$ python3 -q
>>> import numpy as np
>>> from numpy import linalg as LA
>>> np.set_printoptions(precision=3, suppress=True, linewidth=160)
>>> X = np.loadtxt("a.csv", delimiter=",")
>>> X
array([[0., 0., 0., 1., 1.],
       [0., 0., 0., 0., 0.],
       [0., 0., 0., 0., 0.],
       [1., 0., 0., 0., 1.],
       [1., 0., 0., 1., 0.]])
>>> # row 2 repeats row 1
>>> np.round(LA.norm(X[4], 1), 3), round(float(LA.norm(X[4], np.inf)), 3)
(np.float64(2.0), 1.0)
>>> round(float(LA.norm(X, 2)), 3)
2.0
>>> LA.norm(X, axis=1)
array([1.414, 0.   , 0.   , 1.414, 1.414])
>>> E = np.load("out2.npy")
>>> E
array([[2, 0, 1, 2],
       [2, 0, 1, 2],
       [3, 1, 2, 3],
       [5, 3, 4, 5]])
>>> LA.determinant(E)
Traceback (most recent call last):
  File "<python-input-11>", line 1, in <module>
    LA.determinant(E)
    ^^^^^^^^^^^^^^
AttributeError: module 'numpy.linalg' has no attribute 'determinant'
>>> LA.matrix_power(E, 3)
array([[169,  63, 116, 169],
       [169,  63, 116, 169],
       [285, 107, 196, 285],
       [517, 195, 356, 517]])
>>> (E - E.T) / 2
array([[ 0. , -1. , -1. , -1.5],
       [ 1. ,  0. ,  0. , -0.5],
       [ 1. ,  0. ,  0. , -0.5],
       [ 1.5,  0.5,  0.5,  0. ]])
>>> round(float(LA.det(E)), 3)
0.0
>>> np.trace(E)
np.int64(9)
>>> round(float(np.abs(LA.eigvals(E)).max()), 3)
9.815
>>> left, s, Vt = LA.svd(X)
>>> vecs = Vt[:(s > 1e-8).sum()]
>>> rng = np.random.default_rng(466)
>>> x0 = X[2] + 4 * X[3] + rng.integers(2) * np.eye(5)[1]
>>> x0
array([4., 1., 0., 0., 4.])
>>> np.round(np.diag(vecs.T @ vecs), 3) + 0
array([1., 0., 0., 1., 1.])
>>> np.allclose(vecs.T @ vecs @ x0, x0)
False
>>> np.round(vecs.T @ vecs, 3) + 0
array([[1., 0., 0., 0., 0.],
       [0., 0., 0., 0., 0.],
       [0., 0., 0., 0., 0.],
       [0., 0., 0., 1., 0.],
       [0., 0., 0., 0., 1.]])
>>> LA.matrix_rank(np.vstack([X, x0]))
np.int64(4)
>>> left, s, Vt = LA.svd(E)
>>> np.argmax(s[:-1] / (s[1:] + 1e-6)) + 1
np.int64(2)
>>> B = left[:, :2] @ np.diag(s[:2]) @ Vt[:2]
>>> round(float(np.abs(E - B).max()), 3)
0.0
>>> LA.matrix_rank(B)
np.int64(2)
>>> round(LA.norm(E - B) / LA.norm(E), 3)
np.float64(0.0)
>>> W0 = np.loadtxt("case8.csv", delimiter=",")
>>> W0
array([[-11.23 ,  -0.028,  11.145],
       [ -2.474,  -0.043,   5.097],
       [ 12.258,  -0.022,  -9.167],
       [  6.147,   0.227,   1.147],
       [-10.264,   0.23 ,  13.591]])
>>> lab = rng.permutation(3)
>>> B = W0[:, lab] * rng.choice([-1, 1], 3)
>>> B
array([[-11.145, -11.23 ,  -0.028],
       [ -5.097,  -2.474,  -0.043],
       [  9.167,  12.258,  -0.022],
       [ -1.147,   6.147,   0.227],
       [-13.591, -10.264,   0.23 ]])
>>> left, _, Vt = LA.svd(W0.T @ B)
>>> np.round(LA.lstsq(W0, B)[0], 3) + 0
array([[ 0.,  1.,  0.],
       [ 0.,  0.,  1.],
       [-1.,  0.,  0.]])
>>> B = np.array([[6, 3, 5, 2], [5, 5, 2, 0], [7, 1, 4, 1], [8, 1, 6, 7]])
>>> K = np.triu(B, 1)
>>> K
array([[0, 3, 5, 2],
       [0, 0, 2, 0],
       [0, 0, 0, 1],
       [0, 0, 0, 0]])
>>> # row 0 is much longer than the rest
>>> B = K + rng.integers(-2, 3, (4, 3)) @ rng.integers(-2, 3, (3, 4))
>>> B
array([[ 1,  0,  7, -4],
       [ 4, -2,  2,  3],
       [-1,  1, -2,  2],
       [ 0, -2,  4, -6]])
>>> LA.matrix_rank(B - K, tol=1e-8)
np.int64(3)
>>> np.round(LA.svd(B - K, compute_uv=False), 3) + 0
array([10.501,  5.315,  1.867,  0.   ])
>>> mat = np.array([[0, 2, 1, 0],
...     [0, 2, 1, 0],
...     [-1, 1, 1, 2],
...     [-2, 2, 0, 2],
...     [-1, 1, -1, -2]])
>>> mat
array([[ 0,  2,  1,  0],
       [ 0,  2,  1,  0],
       [-1,  1,  1,  2],
       [-2,  2,  0,  2],
       [-1,  1, -1, -2]])
>>> B = np.array([[2, 0], [5, 9]])
>>> Z = np.kron(B, mat)
>>> Z.shape
(10, 8)
>>> LA.matrix_rank(Z)
np.int64(8)
>>> u = np.array([2, 1, 3])
>>> np.cross(mat[3, :3], mat[0, :3])
array([ 2,  2, -4])
>>> np.correlate(mat[3], mat[0], "full")
array([ 0, -2, -2,  4,  2,  4,  0])
>>> np.array([np.convolve(row, u, "same") for row in mat])
array([[ 4,  4,  7,  3],
       [ 4,  4,  7,  3],
       [ 1,  0,  8,  5],
       [ 2, -4, 10,  2],
       [ 1, -4, -2, -5]])
>>> np.convolve(mat[3], u)
array([-4,  2, -4, 10,  2,  6])
>>> t3 = np.stack([mat, 5 * mat, mat[::-1]])
>>> t3.sum(axis=0)
array([[ -1,  13,   5,  -2],
       [ -2,  14,   6,   2],
       [ -7,   7,   7,  14],
       [-12,  14,   1,  12],
       [ -6,   8,  -5, -12]])
>>> Q = mat.astype(float).copy()
>>> for j in range(4):
...     Q[:, j] -= Q[:, :j] @ (Q[:, :j].T @ Q[:, j])
...     Q[:, j] /= LA.norm(Q[:, j])
... 
>>> np.round(Q.T @ Q, 3) + 0
array([[1., 0., 0., 0.],
       [0., 1., 0., 0.],
       [0., 0., 1., 0.],
       [0., 0., 0., 1.]])
>>> Q.round(3) + 0
array([[ 0.   ,  0.707,  0.   ,  0.   ],
       [ 0.   ,  0.707,  0.   ,  0.   ],
       [-0.408,  0.   ,  0.707, -0.577],
       [-0.816,  0.   ,  0.   ,  0.577],
       [-0.408,  0.   , -0.707, -0.577]])
>>> np.round(Q.T @ mat, 3) + 0
array([[ 2.449, -2.449,  0.   , -1.633],
       [ 0.   ,  2.828,  1.414,  0.   ],
       [ 0.   ,  0.   ,  1.414,  2.828],
       [ 0.   ,  0.   ,  0.   ,  1.155]])
>>> feats = np.array([[0, 0, 0], [0, 0, 0], [0, 0, -1]])
>>> # row 1 repeats row 0
>>> left, s, Vt = LA.svd(feats)
>>> s
array([1., 0., 0.])
>>> np.argmax(s[:-1] / (s[1:] + 1e-6)) + 1
np.int64(1)
>>> B = left[:, :1] @ np.diag(s[:1]) @ Vt[:1]
>>> LA.matrix_rank(feats, rtol=0.05)
np.int64(1)
>>> np.round(LA.norm(feats - B) / LA.norm(feats), 3)
np.float64(0.0)
>>> B
array([[ 0.,  0.,  0.],
       [ 0.,  0.,  0.],
       [ 0.,  0., -1.]])
>>> round(LA.norm(feats - B, 2), 3), s[1]
(np.float64(0.0), np.float64(0.0))
>>> np.abs(feats - B).max()
np.float64(0.0)
>>> m1 = np.loadtxt("m.csv", delimiter=",")
>>> m1
array([[1.  , 0.7 , 0.49],
       [0.7 , 1.  , 0.7 ],
       [0.49, 0.7 , 1.  ]])
>>> low = LA.cholesky(m1)
>>> LA.eigvalsh(m1).min() > 0
np.True_
>>> m1 / np.sqrt(np.outer(np.diag(m1), np.diag(m1)))
array([[1.  , 0.7 , 0.49],
       [0.7 , 1.  , 0.7 ],
       [0.49, 0.7 , 1.  ]])
>>> low
array([[1.   , 0.   , 0.   ],
       [0.7  , 0.714, 0.   ],
       [0.49 , 0.5  , 0.714]])
>>> ev, vecs = LA.eig(low)
>>> low @ vecs[:, 0] - ev[0] * vecs[:, 0]
array([0., 0., 0.])
>>> data = np.load("arr.npy")
>>> data
array([[-0.119, -0.617, -0.04 ,  0.537],
       [-0.291,  0.885, -0.397, -0.397],
       [ 0.319, -0.808,  0.397,  0.207],
       [ 0.617, -0.919,  0.68 , -0.06 ],
       [-0.291,  0.716, -0.354, -0.119],
       [ 0.515, -0.881,  0.585,  0.03 ],
       [-0.119,  0.178, -0.129,  0.06 ],
       [-0.635,  0.98 , -0.731, -0.319],
       [-0.291, -0.462, -0.226,  0.617],
       [ 0.178,  0.273,  0.139, -0.397],
       [ 0.   ,  0.462, -0.05 , -0.291],
       [ 0.178,  0.273,  0.139, -0.397],
       [-0.264,  0.881, -0.371, -0.422],
       [ 0.149, -0.762,  0.235,  0.371],
       [ 0.119, -0.178,  0.129, -0.06 ],
       [-0.207,  0.735, -0.282, -0.264],
       [-0.235,  0.43 , -0.264,  0.06 ],
       [-0.371,  0.06 , -0.354,  0.47 ]])
>>> # row 11 repeats row 9
>>> lab = data[:, 2] > np.median(data[:, 2])
>>> u = data[lab].mean(axis=0) - data[~lab].mean(axis=0)
>>> np.round((((data - data.mean(axis=0)) @ u > 0) == lab).mean(), 3)
np.float64(0.889)
>>> lab.astype(int)
array([1, 0, 1, 1, 0, 1, 0, 0, 0, 1, 1, 1, 0, 1, 1, 0, 0, 0])
>>> left, s, Vt = LA.svd(W0)
>>> s
array([28.382,  6.357,  0.187])
>>> B = left[:, :2] @ np.diag(s[:2]) @ Vt[:2]
>>> LA.matrix_rank(W0, rtol=0.05)
np.int64(2)
>>> round(float(np.abs(W0 - B).max()), 3)
0.135
>>> LA.matrix_rank(B)
np.int64(2)
>>> np.round(LA.norm(W0 - B, 2), 3), round(float(s[2]), 3)
(np.float64(0.187), 0.187)
